In [1]: import numpy as np

In [2]: from numpy import linalg as LA

In [3]: np.set_printoptions(precision=3, suppress=True, linewidth=160)

In [4]: def rnd(a):
   ...:     return np.round(a, 3) + 0
   ...: 

In [5]: M = np.load("dump.npy")

In [6]: M
Out[6]: 
array([[-29.105, -12.684,  11.234],
       [-27.593, -12.002,  10.826],
       [-24.649, -10.683,  10.012],
       [-20.962,  -9.053,   8.952],
       [-14.291,  -6.176,   6.887],
       [ -3.803,  -1.924,   2.908],
       [ -3.711,  -1.889,   2.866],
       [ -2.377,  -1.381,   2.203],
       [ -0.266,  -0.563,   0.874],
       [  0.26 ,  -0.184,   0.131],
       [  0.054,  -0.028,   0.002],
       [ -0.344,   0.172,   0.063],
       [ -1.03 ,   0.635,   0.434],
       [ -1.1  ,   0.699,   0.49 ],
       [ -1.685,   1.495,   1.165],
       [ -1.877,   1.99 ,   1.56 ],
       [ -1.889,   4.718,   3.469],
       [ -1.666,   5.656,   4.055],
       [ -1.563,   6.008,   4.267],
       [ -1.496,   6.222,   4.395],
       [ -0.381,   8.99 ,   5.956],
       [  5.246,  18.246,  10.403],
       [  6.044,  19.362,  10.888]])

In [7]: Ac = (M - M.mean(axis=0)) / M.std(axis=0)

In [8]: rnd(Ac.std(axis=0))
Out[8]: array([1., 1., 1.])

In [9]: np.argwhere(np.abs(Ac) > 2)
Out[9]: 
array([[ 0,  0],
       [ 1,  0],
       [21,  1],
       [22,  1]])

In [10]: c = LA.lstsq(np.delete(Ac, 0, axis=1), Ac[:, 0])[0]

In [11]: rnd(1 - np.var(Ac[:, 0] - np.delete(Ac, 0, axis=1) @ c))
Out[11]: np.float64(0.98)

In [12]: rnd(c)
Out[12]: array([ 0.804, -0.529])

In [13]: Ac = M - M.mean(axis=0)

In [14]: vecs = LA.svd(Ac)[2][:2]

In [15]: A2 = Ac - Ac @ vecs.T @ vecs

In [16]: rnd((Ac @ vecs.T).std(axis=0))
Out[16]: array([12.332,  4.975])

In [17]: LA.norm(A2, axis=1).round(6).argmax()
Out[17]: np.int64(5)

In [18]: rnd(np.diag(vecs.T @ vecs))
Out[18]: array([0.745, 0.741, 0.514])

In [19]: rnd(LA.norm(A2) / LA.norm(Ac))
Out[19]: np.float64(0.053)

In [20]: vec = np.array([3, 0, -1])

In [21]: rhs = M @ vec

In [22]: print(rnd(LA.pinv(M) @ M))
[[1. 0. 0.]
 [0. 1. 0.]
 [0. 0. 1.]]

In [23]: rnd(LA.lstsq(M, rhs)[0])
Out[23]: array([ 3.,  0., -1.])

In [24]: rng = np.random.default_rng(3709)

In [25]: rhs = rhs + 0.02 * rng.normal(size=23)

In [26]: rnd(rhs)
Out[26]: 
array([-98.523, -93.591, -83.974, -71.811, -49.733, -14.34 , -14.021,  -9.32 ,  -1.649,   0.656,   0.161,  -1.095,  -3.522,  -3.772,  -6.182,  -7.169,  -9.145,
        -9.05 ,  -8.95 ,  -8.877,  -7.112,   5.326,   7.235])

In [27]: c, *_ = LA.lstsq(M, rhs)

In [28]: print(rnd(c))
[ 2.997  0.003 -1.004]

In [29]: F = np.load("block3.npy")

In [30]: F
Out[30]: 
array([[-15,  -9,  -3, -24, -27],
       [-25, -15,  -5, -40, -45],
       [ -5,  -3,  -1,  -8,  -9],
       [ 20,  12,   4,  32,  36]])

In [31]: # null space of dimension 4

In [32]: print(np.abs(np.diag(LA.qr(F)[1])) > 1e-9)
[ True False False False]

In [33]: rnd(F @ LA.pinv(F) @ F)
Out[33]: 
array([[-15.,  -9.,  -3., -24., -27.],
       [-25., -15.,  -5., -40., -45.],
       [ -5.,  -3.,  -1.,  -8.,  -9.],
       [ 20.,  12.,   4.,  32.,  36.]])

In [34]: np.allclose(F[:-1].T @ LA.lstsq(F[:-1].T, F[-1])[0], F[-1])
Out[34]: True

In [35]: left, sv, Vt = LA.svd(F, full_matrices=False)

In [36]: print((sv > 1e-8).sum())
1

In [37]: np.abs(left[:, 0]).round(6).argmax()
Out[37]: np.int64(1)

In [38]: print(left.shape, sv.shape, Vt.shape)
(4, 4) (4,) (4, 5)

In [39]: rnd(left.T @ left)
Out[39]: 
array([[1., 0., 0., 0.],
       [0., 1., 0., 0.],
       [0., 0., 1., 0.],
       [0., 0., 0., 1.]])

In [40]: np.allclose(left * sv @ Vt, F)
Out[40]: True

In [41]: print(rnd(np.abs(Vt[0])))
[0.373 0.224 0.075 0.596 0.671]

In [42]: LA.matrix_rank(F, rtol=0.1)
Out[42]: np.int64(1)

In [43]: rnd(LA.norm(F, 2) / LA.norm(F))
Out[43]: np.float64(1.0)

In [44]: np.argsort(-LA.norm(F, axis=0).round(6), kind="stable")[:3]
Out[44]: array([4, 3, 0])

In [45]: A2 = F + rng.integers(-2, 3, (4, 1)) @ rng.integers(-2, 3, (1, 5))

In [46]: A2
Out[46]: 
array([[-13,  -7,  -5, -28, -31],
       [-24, -14,  -6, -42, -47],
       [ -5,  -3,  -1,  -8,  -9],
       [ 22,  14,   2,  28,  32]])

In [47]: print(rnd(LA.svd(A2 - F, compute_uv=False)))
[9.95 0.   0.   0.  ]

In [48]: LA.matrix_rank(A2 - F, tol=1e-8)
Out[48]: np.int64(1)

In [49]: np.abs(np.diag(LA.qr(A2)[1])) > 1e-9
Out[49]: array([ True,  True, False, False])

In [50]: rnd(np.trace(LA.pinv(A2) @ A2))
Out[50]: np.float64(2.0)

In [51]: np.unique(A2.round(6), axis=0).shape
Out[51]: (4, 5)

In [52]: m1 = np.load("test5.npy")

In [53]: m1
Out[53]: 
array([[-1.,  0.,  0.],
       [ 0.,  1.,  0.],
       [ 0.,  0., -1.]])

In [54]: left, sv, Vt = LA.svd(F)

In [55]: rnd(sv)
Out[55]: array([95.812,  0.   ,  0.   ,  0.   ])

In [56]: A2 = left[:, :1] @ np.diag(sv[:1]) @ Vt[:1]

In [57]: print(rnd(A2))
[[-15.  -9.  -3. -24. -27.]
 [-25. -15.  -5. -40. -45.]
 [ -5.  -3.  -1.  -8.  -9.]
 [ 20.  12.   4.  32.  36.]]

In [58]: rnd(LA.norm(F - A2) / LA.norm(F))
Out[58]: np.float64(0.0)

In [59]: LA.cond(M) > 100
Out[59]: np.False_

In [60]: np.argsort(-LA.norm(M, axis=0).round(6), kind="stable")[:3]
Out[60]: array([0, 1, 2])

In [61]: rnd(np.abs(LA.svd(M)[2][-1]))
Out[61]: array([0.503, 0.506, 0.701])

In [62]: [round(float(x), 3) for x in LA.svd(M, compute_uv=False)[:3]]
Out[62]: [64.07, 34.069, 3.398]

In [63]: round(np.log10(LA.cond(M)))
Out[63]: 1
